$ python -q
>>> import numpy as np
>>> np.set_printoptions(precision=2, suppress=True, linewidth=200, sign=" ")
>>> rd = lambda a: np.round(a, 2) + 0
>>> data = np.load("run1.npy")
>>> print(data)
[[ 3  3  0]
 [ 0  3  0]
 [ 0  0  2]]
>>> print((data != 0).astype(int))
[[ 1  1  0]
 [ 0  1  0]
 [ 0  0  1]]
>>> print((np.linalg.matrix_power((data != 0) + (data.T != 0) + np.eye(3), 3) > 0).astype(int))
[[ 1  1  0]
 [ 1  1  0]
 [ 0  0  1]]
>>> print(data @ data)
[[  9  18   0]
 [  0   9   0]
 [  0   0   4]]
>>> print([int(np.linalg.matrix_rank(np.linalg.matrix_power(data, p))) for p in range(1, 4)])
[3, 3, 3]
>>> print(np.linalg.matrix_power(data - np.diag(np.diag(data)), 3))
[[ 0  0  0]
 [ 0  0  0]
 [ 0  0  0]]
>>> print(data @ data)
[[  9  18   0]
 [  0   9   0]
 [  0   0   4]]
>>> print(np.prod(np.diag(data)), rd(np.linalg.det(data)))
18 18.0
>>> print(np.linalg.matrix_rank(data - data[0, 0] * np.eye(3)))
2
>>> print(rd(np.sort(np.linalg.eigvals(data))))
[ 2.  3.  3.]
>>> M2 = np.array([[0, 1, -2], [0, 0, -3], [-3, 3, 3]])
>>> print(np.einsum("ik,kj->ij", data, M2))
[[  0   3 -15]
 [  0   0  -9]
 [ -6   6   6]]
>>> print(np.einsum("ik,kj->ji", data, M2))
[[  0   0  -6]
 [  3   0   6]
 [-15  -9   6]]
>>> print(data @ M2)
[[  0   3 -15]
 [  0   0  -9]
 [ -6   6   6]]
>>> print(np.einsum("ij->j", data))
[ 3  6  2]
>>> Q, V = np.linalg.qr(data[:, :1])[0], np.linalg.qr(data[:, 1:])[0]
>>> sig = np.linalg.svd(Q.T @ V, compute_uv=False)
>>> print(rd(np.linalg.norm(Q @ Q.T - V @ V.T, 2)))
1.0
>>> print(rd(sig))
[ 0.71]
>>> print(rd(np.degrees(np.arccos(sig.clip(0, 1)))))
[ 45.]
>>> print((sig > 0.9).sum())
0
>>> gram = data.T @ data
>>> print(rd(np.linalg.eigvalsh(gram)[::-1]))
[ 23.56   4.     3.44]
>>> print((data @ data.T).shape)
(3, 3)
>>> print(np.allclose(gram, gram.T))
True
>>> print(np.trace(gram), (data ** 2).sum())
31 31
>>> print(np.diag(gram))
[  9  18   4]
>>> A = np.load("arr.npy")
>>> print(A)
[[ 1.  0.]
 [ 0.  2.]]
>>> def softmax(z):
...     e = np.exp(z - z.max(axis=-1, keepdims=True))
...     return e / e.sum(axis=-1, keepdims=True)
... 
>>> print(rd(softmax(10 * A[1])))
[ 0.  1.]
>>> print(rd(softmax(A[1])))
[ 0.12  0.88]
>>> print(rd(softmax(A[1] + -2)))
[ 0.12  0.88]
>>> scores = A @ A.T / np.sqrt(2)
>>> print(rd(softmax(scores)[1] @ A))
[ 0.06  1.89]
>>> rng = np.random.default_rng(45930)
>>> z = rng.permutation(2)
>>> M2 = A[:, z] * rng.choice([-1, 1], 2)
>>> print(M2)
[[-0. -1.]
 [-2. -0.]]
>>> left, _, Vt = np.linalg.svd(A.T @ M2)
>>> print(z)
[ 1  0]
>>> left, sig, Vt = np.linalg.svd(M2, full_matrices=False)
>>> print(np.allclose(left * sig @ Vt, M2))
True
>>> print(np.cumsum(sig ** 2) / np.sum(sig ** 2))
[ 0.8  1. ]
>>> print(np.abs(Vt[0]))
[ 1.  0.]
>>> print(Vt @ Vt.T)
[[ 1.  0.]
 [ 0.  1.]]
>>> print(left.T @ M2 @ Vt.T)
[[ 2.  0.]
 [ 0.  1.]]
